$ python3 -q
>>> import numpy as np
>>> from numpy import linalg as LA
>>> np.set_printoptions(precision=2, suppress=True, linewidth=160)
>>> data = np.loadtxt("mat.csv", delimiter=",")
>>> data
array([[0.5, 0.5, 0. , 0. ],
       [0.5, 0.5, 0. , 0. ],
       [0.5, 0. , 0.5, 0. ],
       [0. , 0. , 0.5, 0.5]])
>>> Uu, sv, Vh = LA.svd(data)
>>> V = Vh[:(sv > 1e-8).sum()]
>>> rng = np.random.default_rng(5110)
>>> vec = data[1] + -1 * data[0] + rng.integers(2) * np.eye(4)[3]
>>> vec
array([0., 0., 0., 0.])
>>> LA.matrix_rank(np.vstack([data, vec]))
np.int64(3)
>>> V.T @ V
array([[ 0.75,  0.25,  0.25, -0.25],
       [ 0.25,  0.75, -0.25,  0.25],
       [ 0.25, -0.25,  0.75,  0.25],
       [-0.25,  0.25,  0.25,  0.75]])
>>> np.abs(np.diag(LA.qr(data)[1])) > 1e-9
array([ True,  True,  True, False])
>>> LA.lstsq(data[:-1].T, data[-1])[2]
np.int32(2)
>>> np.round(data @ LA.pinv(data) @ data, 2) + 0
array([[0.5, 0.5, 0. , 0. ],
       [0.5, 0.5, 0. , 0. ],
       [0.5, 0. , 0.5, 0. ],
       [0. , 0. , 0.5, 0.5]])
>>> np.unique(data.round(6), axis=0).shape
(3, 4)
>>> round(float(np.trace(LA.pinv(data) @ data)), 2)
3.0
>>> W0 = np.load("data.npy")
>>> W0
array([[ 0,  2, -2,  0, -1],
       [ 0, -2, -1,  0,  2],
       [ 0,  0,  1,  1, -2],
       [ 0,  0,  0, -2, -1],
       [ 0,  0,  0,  0, -2]])
>>> vec = np.array([-2, -3, 2, 2, -1])
>>> a = np.maximum(W0 @ vec, 0)
>>> np.maximum(W0 @ (3 * vec), 0)
array([ 0,  6, 18,  0,  6])
>>> np.flatnonzero(a > 1e-9)
array([1, 2, 4])
>>> np.maximum(W0 @ vec, 0) - np.maximum(-W0 @ vec, 0)
array([-9,  2,  6, -3,  2])
>>> W0 @ W0
array([[ 0, -4, -4, -2, 10],
       [ 0,  4,  1, -1, -6],
       [ 0,  0,  1, -1,  1],
       [ 0,  0,  0,  4,  4],
       [ 0,  0,  0,  0,  4]])
>>> np.prod(np.diag(W0)), round(float(LA.det(W0)), 2)
(np.int64(0), 0.0)
>>> LA.matrix_rank(W0, rtol=0.1)
np.int64(4)
>>> np.round(W0 @ LA.pinv(W0) @ W0, 2) + 0
array([[ 0.,  2., -2.,  0., -1.],
       [ 0., -2., -1.,  0.,  2.],
       [ 0.,  0.,  1.,  1., -2.],
       [ 0.,  0.,  0., -2., -1.],
       [ 0.,  0.,  0.,  0., -2.]])
>>> np.abs(np.diag(LA.qr(W0)[1])) > 1e-9
array([False,  True,  True,  True,  True])
>>> LA.lstsq(W0[:-1].T, W0[-1])[2]
np.int32(4)
>>> K = np.loadtxt("case14.csv", delimiter=",")
>>> K
array([[ 2.,  0.,  2., -2.],
       [ 0., -2.,  1., -3.],
       [ 0., -1.,  3., -1.],
       [ 1., -2.,  1.,  0.],
       [ 3., -2., -1., -1.],
       [ 1., -4., -1.,  1.],
       [ 1., -4., -3.,  3.],
       [ 3., -2., -2.,  5.],
       [ 3., -2., -3.,  7.],
       [ 3., -3., -2.,  5.],
       [ 2., -5., -2.,  3.]])
>>> Xs = K - K.mean(axis=0)
>>> Uu, sv, Vh = LA.svd(Xs, full_matrices=False)
>>> np.abs(Vh[-1])
array([0.58, 0.55, 0.59, 0.07])
>>> np.abs(Uu[:, 0]).argmax()
np.int64(8)
>>> round((sv ** 2).sum() ** 2 / (sv ** 4).sum(), 2)
np.float64(1.47)
>>> sv
array([12.25,  4.69,  3.1 ,  1.58])
>>> sv ** 2 / (sv ** 2).sum()
array([0.81, 0.12, 0.05, 0.01])
>>> np.searchsorted(np.cumsum(sv ** 2) / (sv ** 2).sum(), 0.9) + 1
np.int64(2)
>>> LA.matrix_rank(Xs)
np.int64(4)
>>> z = K[:, 1] > np.median(K[:, 1])
>>> u = K[z].mean(axis=0) - K[~z].mean(axis=0)
>>> np.argsort(-np.abs(u).round(6), kind="stable")
array([2, 3, 1, 0])
>>> round(float((((K - K.mean(axis=0)) @ u > 0) == z).mean()), 2)
0.73
>>> ((K - K.mean(axis=0)) @ u > 0).astype(int)
array([1, 1, 1, 1, 1, 0, 0, 0, 0, 0, 0])
>>> vec = np.array([2, 2, 4, 4])
>>> target = K @ vec
>>> target
array([  4., -12.,   6.,   2.,  -6.,  -6.,  -6.,  14.,  18.,  12.,  -2.])
>>> LA.lstsq(K, target)[0]
array([2., 2., 4., 4.])
>>> target = target + 0.1 * rng.normal(size=11)
>>> target
array([  4.  , -11.9 ,   6.03,   1.86,  -5.96,  -5.91,  -6.16,  14.08,  18.06,  12.01,  -2.07])
>>> beta, *_ = LA.lstsq(K, target)
>>> np.round(K.T @ (target - K @ beta), 2) + 0
array([0., 0., 0., 0.])
>>> round(float(LA.norm(target - K @ beta)), 2)
0.27
>>> z = rng.permutation(4)
>>> M2 = K[:, z] * rng.choice([-1, 1], 4)
>>> M2
array([[-2., -2.,  2., -0.],
       [-1., -3.,  0.,  2.],
       [-3., -1.,  0.,  1.],
       [-1.,  0.,  1.,  2.],
       [ 1., -1.,  3.,  2.],
       [ 1.,  1.,  1.,  4.],
       [ 3.,  3.,  1.,  4.],
       [ 2.,  5.,  3.,  2.],
       [ 3.,  7.,  3.,  2.],
       [ 2.,  5.,  3.,  3.],
       [ 2.,  3.,  2.,  5.]])
>>> Uu, _, Vh = LA.svd(K.T @ M2)
>>> np.round(LA.lstsq(K, M2)[0], 2) + 0
array([[ 0.,  0.,  1.,  0.],
       [ 0.,  0.,  0., -1.],
       [-1.,  0.,  0.,  0.],
       [ 0.,  1.,  0.,  0.]])
>>> m1 = np.tanh(np.array([[0.9],
...     [1.4],
...     [-0.8],
...     [1.0],
...     [0.6],
...     [-0.2],
...     [1.7],
...     [-0.9],
...     [-0.5],
...     [0.4],
...     [0.2],
...     [2.6],
...     [0.1],
...     [0.5],
...     [2.7],
...     [-0.4],
...     [-0.8],
...     [0.0],
...     [1.0],
...     [0.9],
...     [0.9],
...     [-0.3],
...     [-0.7],
...     [-0.8]]) @ np.array([[1.1, 0.5, 0.2]]))
>>> m1
array([[ 0.76,  0.42,  0.18],
       [ 0.91,  0.6 ,  0.27],
       [-0.71, -0.38, -0.16],
       [ 0.8 ,  0.46,  0.2 ],
       [ 0.58,  0.29,  0.12],
       [-0.22, -0.1 , -0.04],
       [ 0.95,  0.69,  0.33],
       [-0.76, -0.42, -0.18],
       [-0.5 , -0.24, -0.1 ],
       [ 0.41,  0.2 ,  0.08],
       [ 0.22,  0.1 ,  0.04],
       [ 0.99,  0.86,  0.48],
       [ 0.11,  0.05,  0.02],
       [ 0.5 ,  0.24,  0.1 ],
       [ 0.99,  0.87,  0.49],
       [-0.41, -0.2 , -0.08],
       [-0.71, -0.38, -0.16],
       [ 0.  ,  0.  ,  0.  ],
       [ 0.8 ,  0.46,  0.2 ],
       [ 0.76,  0.42,  0.18],
       [ 0.76,  0.42,  0.18],
       [-0.32, -0.15, -0.06],
       [-0.65, -0.34, -0.14],
       [-0.71, -0.38, -0.16]])
>>> vec = np.array([0, 6, 4])
>>> a = np.maximum(m1 @ vec, 0)
>>> np.maximum(m1 @ vec, 0) - np.maximum(-m1 @ vec, 0)
array([ 3.24,  4.72, -2.91,  3.56,  2.23, -0.76,  5.46, -3.24, -1.87,  1.5 ,  0.76,  7.08,  0.38,  1.87,  7.22, -1.5 , -2.91,  0.  ,  3.56,  3.24,  3.24,
       -1.13, -2.57, -2.91])
>>> np.maximum(m1 @ (3 * vec), 0)
array([ 9.73, 14.15,  0.  , 10.69,  6.68,  0.  , 16.37,  0.  ,  0.  ,  4.51,  2.27, 21.24,  1.14,  5.6 , 21.65,  0.  ,  0.  ,  0.  , 10.69,  9.73,  9.73,
        0.  ,  0.  ,  0.  ])
>>> dist = LA.norm(m1[:, None] - m1[None], axis=-1)
>>> dist[:5, :5]
array([[0.  , 0.26, 1.7 , 0.06, 0.23],
       [0.26, 0.  , 1.94, 0.2 , 0.48],
       [1.7 , 1.94, 0.  , 1.76, 1.48],
       [0.06, 0.2 , 1.76, 0.  , 0.29],
       [0.23, 0.48, 1.48, 0.29, 0.  ]])
>>> LA.norm(m1, axis=1)
array([0.89, 1.13, 0.82, 0.95, 0.66, 0.24, 1.22, 0.89, 0.57, 0.47, 0.24, 1.4 , 0.12, 0.57, 1.41, 0.47, 0.82, 0.  , 0.95, 0.89, 0.89, 0.36, 0.74, 0.82])
>>> dist[6].round(6).argsort(kind="stable")[:4]
array([ 6,  1, 11, 14])
>>> vec = np.array([1, 1, 1])
>>> target = m1 @ vec
>>> LA.solve(m1.T @ m1, m1.T @ target)
array([1., 1., 1.])
>>> target
array([ 1.36,  1.79, -1.25,  1.46,  0.99, -0.36,  1.97, -1.36, -0.85,  0.69,  0.36,  2.33,  0.18,  0.85,  2.36, -0.69, -1.25,  0.  ,  1.46,  1.36,  1.36,
       -0.53, -1.12, -1.25])
>>> target = target + 0.1 * rng.normal(size=24)
>>> target
array([ 1.55,  1.61, -1.32,  1.41,  1.14, -0.42,  2.09, -1.57, -0.74,  0.54,  0.39,  2.29,  0.15,  0.87,  2.33, -0.71, -1.28, -0.11,  1.6 ,  1.48,  1.4 ,
       -0.74, -1.04, -1.21])
>>> beta, *_ = LA.lstsq(m1, target)
>>> beta.round()
array([1., 1., 1.])
>>> cent = m1[[7, 4]].astype(float)
>>> for _ in range(4):
...     z = LA.norm(m1[:, None] - cent, axis=-1).argmin(axis=1)
...     cent = np.array([m1[z == j].mean(axis=0) for j in range(2)])
... 
>>> z
array([1, 1, 0, 1, 1, 0, 1, 0, 0, 1, 1, 1, 0, 1, 1, 0, 0, 0, 1, 1, 1, 0, 0, 0])
>>> cent
array([[-0.44, -0.23, -0.1 ],
       [ 0.73,  0.47,  0.22]])
>>> np.abs(cent[1] - cent[0]).argmax()
np.int64(0)
>>> cent[1] - cent[0]
array([1.17, 0.7 , 0.31])
>>> M2 = np.array([[1, 0, 3], [3, 3, 3], [0, 2, 1]])
>>> LA.matrix_rank(cent @ M2)
np.int64(2)
>>> np.einsum("ik,kj->ij", cent, M2)
array([[-1.13, -0.88, -2.11],
       [ 2.12,  1.83,  3.79]])
>>> np.vstack([cent, M2.T]).shape
(5, 3)
>>> np.einsum("ik,kj->ji", cent, M2)
array([[-1.13,  2.12],
       [-0.88,  1.83],
       [-2.11,  3.79]])
>>> np.einsum("ij,ij->i", cent, cent)
array([0.26, 0.79])
>>> J = np.load("m.npy")
>>> J
array([[2.34, 0.45, 0.14],
       [0.45, 2.6 , 0.18],
       [0.14, 0.18, 2.06]])
>>> vec = np.array([-2, 3, 0])
>>> a = np.maximum(J @ vec, 0)
>>> np.flatnonzero(a > 1e-9)
array([1, 2])
>>> J * (a > 1e-9)[:, None]
array([[0.  , 0.  , 0.  ],
       [0.45, 2.6 , 0.18],
       [0.14, 0.18, 2.06]])
>>> np.maximum(J @ (3 * vec), 0)
array([ 0.  , 20.7 ,  0.78])
>>> M2 = J + rng.integers(-2, 3, (3, 1)) @ rng.integers(-2, 3, (1, 3))
>>> M2
array([[ 6.34,  2.45, -3.86],
       [ 4.45,  4.6 , -3.82],
       [ 4.14,  2.18, -1.94]])
>>> LA.matrix_rank(M2 - J, tol=1e-8)
np.int64(1)
>>> np.abs(M2 - J).sum(axis=1)
array([10., 10., 10.])
>>> M2 - J
array([[ 4.,  2., -4.],
       [ 4.,  2., -4.],
       [ 4.,  2., -4.]])
>>> np.round(LA.svd(M2 - J, compute_uv=False), 2) + 0
array([10.39,  0.  ,  0.  ])
>>> np.trace(M2)
np.float64(9.0)
>>> np.allclose(M2 @ M2.T, M2.T @ M2)
False
>>> M2 @ M2
array([[ 35.12,  18.39, -26.34],
       [ 32.87,  23.73, -27.34],
       [ 27.92,  15.94, -20.54]])
>>> round(np.abs(LA.eigvals(M2)).max(), 2)
np.float64(5.71)
>>> np.sort(np.abs(LA.eigvals(M2)))
array([1.28, 2.  , 5.71])
>>> np.round(LA.det(M2), 2)
np.float64(14.69)
>>> u = np.array([-6, 0, -6, -9, -9]) + 0.5
>>> E = np.eye(5) - 2 * np.outer(u, u) / (u @ u)
>>> E
array([[ 0.71,  0.03, -0.29, -0.46, -0.46],
       [ 0.03,  1.  ,  0.03,  0.04,  0.04],
       [-0.29,  0.03,  0.71, -0.46, -0.46],
       [-0.46,  0.04, -0.46,  0.3 , -0.7 ],
       [-0.46,  0.04, -0.46, -0.7 ,  0.3 ]])
>>> ang = np.radians(30)
>>> R = np.eye(5)
>>> R[4, 4] = R[1, 1] = np.cos(ang)
>>> R[4, 1], R[1, 4] = -np.sin(ang), np.sin(ang)
>>> R
array([[ 1.  ,  0.  ,  0.  ,  0.  ,  0.  ],
       [ 0.  ,  0.87,  0.  ,  0.  ,  0.5 ],
       [ 0.  ,  0.  ,  1.  ,  0.  ,  0.  ],
       [ 0.  ,  0.  ,  0.  ,  1.  ,  0.  ],
       [ 0.  , -0.5 ,  0.  ,  0.  ,  0.87]])
>>> M2 = E @ R.T
>>> LA.svd(E, compute_uv=False), LA.svd(M2, compute_uv=False)
(array([1., 1., 1., 1., 1.]), array([1., 1., 1., 1., 1.]))
>>> np.allclose(E @ E.T, M2 @ M2.T)
True
>>> np.allclose(LA.norm(E, axis=1), LA.norm(M2, axis=1))
True
>>> def softmax(z):
...     e = np.exp(z - z.max(axis=-1, keepdims=True))
...     return e / e.sum(axis=-1, keepdims=True)
... 
>>> softmax(R[1])
array([0.14, 0.34, 0.14, 0.14, 0.23])
>>> scores = R @ R.T / np.sqrt(5)
>>> softmax(scores + np.triu(np.full(scores.shape, -np.inf), 1))
array([[1.  , 0.  , 0.  , 0.  , 0.  ],
       [0.39, 0.61, 0.  , 0.  , 0.  ],
       [0.28, 0.28, 0.44, 0.  , 0.  ],
       [0.22, 0.22, 0.22, 0.34, 0.  ],
       [0.18, 0.18, 0.18, 0.18, 0.28]])
